$ ipython --no-banner

In [1]: import numpy as np

In [2]: from numpy import linalg as LA

In [3]: np.set_printoptions(suppress=True, linewidth=120)

In [4]: def tidy(a):
   ...:     return np.round(a, 2) + 0
   ...: 

In [5]: J = np.load("mat.npy")

In [6]: J
Out[6]: 
array([[1, 1, 1, 2],
       [1, 1, 1, 2],
       [1, 1, 1, 2],
       [2, 2, 2, 4]])

In [7]: vals, V = LA.eigh(J)

In [8]: tidy(LA.svd(J, compute_uv=False))
Out[8]: array([7., 0., 0., 0.])

In [9]: tidy(vals)
Out[9]: array([0., 0., 0., 7.])

In [10]: tidy(V.T @ V)
Out[10]: 
array([[1., 0., 0., 0.],
       [0., 1., 0., 0.],
       [0., 0., 1., 0.],
       [0., 0., 0., 1.]])

In [11]: tidy(LA.eigvalsh(J + 5 * np.eye(4)))
Out[11]: array([ 5.,  5.,  5., 12.])

In [12]: np.abs(V[:, -1]).round(6).argmax()
Out[12]: np.int64(3)

In [13]: tidy(V @ np.diag(vals) @ V.T)
Out[13]: 
array([[1., 1., 1., 2.],
       [1., 1., 1., 2.],
       [1., 1., 1., 2.],
       [2., 2., 2., 4.]])

In [14]: x0 = np.array([0, 5, 3, 5])

In [15]: a = np.maximum(J @ x0, 0)

In [16]: tidy(np.tanh(J @ x0))
Out[16]: array([1., 1., 1., 1.])

In [17]: np.maximum(J @ (3 * x0), 0)
Out[17]: array([ 54,  54,  54, 108])

In [18]: np.maximum(J @ x0, 0) - np.maximum(-J @ x0, 0)
Out[18]: array([18, 18, 18, 36])

In [19]: np.flatnonzero(a > 1e-9)
Out[19]: array([0, 1, 2, 3])

In [20]: np.unique(J.round(6), axis=0).shape
Out[20]: (2, 4)

In [21]: tidy(J @ LA.pinv(J) @ J)
Out[21]: 
array([[1., 1., 1., 2.],
       [1., 1., 1., 2.],
       [1., 1., 1., 2.],
       [2., 2., 2., 4.]])

In [22]: np.abs(np.diag(LA.qr(J)[1])) > 1e-9
Out[22]: array([ True, False, False, False])

In [23]: np.allclose(J[:-1].T @ LA.lstsq(J[:-1].T, J[-1])[0], J[-1])
Out[23]: True

In [24]: tidy(np.trace(LA.pinv(J) @ J))
Out[24]: np.float64(1.0)

In [25]: K, _ = LA.qr(np.array([[2.2, 0.2, -1.1, -0.2],
    ...:     [2.2, 0.2, -0.3, 0.7],
    ...:     [-0.1, -1.2, 0.5, -1.3],
    ...:     [-0.9, 0.8, 1.4, 0.7]]))

In [26]: tidy(K)
Out[26]: 
array([[-0.68, -0.1 ,  0.16,  0.71],
       [-0.68, -0.1 , -0.47, -0.56],
       [ 0.03,  0.82, -0.52,  0.26],
       [ 0.28, -0.56, -0.7 ,  0.35]])

In [27]: t = np.radians(135)

In [28]: r_ = np.eye(4)

In [29]: r_[2, 2] = r_[1, 1] = np.cos(t)

In [30]: r_[2, 1], r_[1, 2] = -np.sin(t), np.sin(t)

In [31]: tidy(r_)
Out[31]: 
array([[ 1.  ,  0.  ,  0.  ,  0.  ],
       [ 0.  , -0.71,  0.71,  0.  ],
       [ 0.  , -0.71, -0.71,  0.  ],
       [ 0.  ,  0.  ,  0.  ,  1.  ]])

In [32]: other = K @ r_.T

In [33]: tidy(LA.det(r_)), tidy(np.trace(r_))
Out[33]: (np.float64(1.0), np.float64(0.59))

In [34]: np.allclose(K @ K.T, other @ other.T)
Out[34]: True
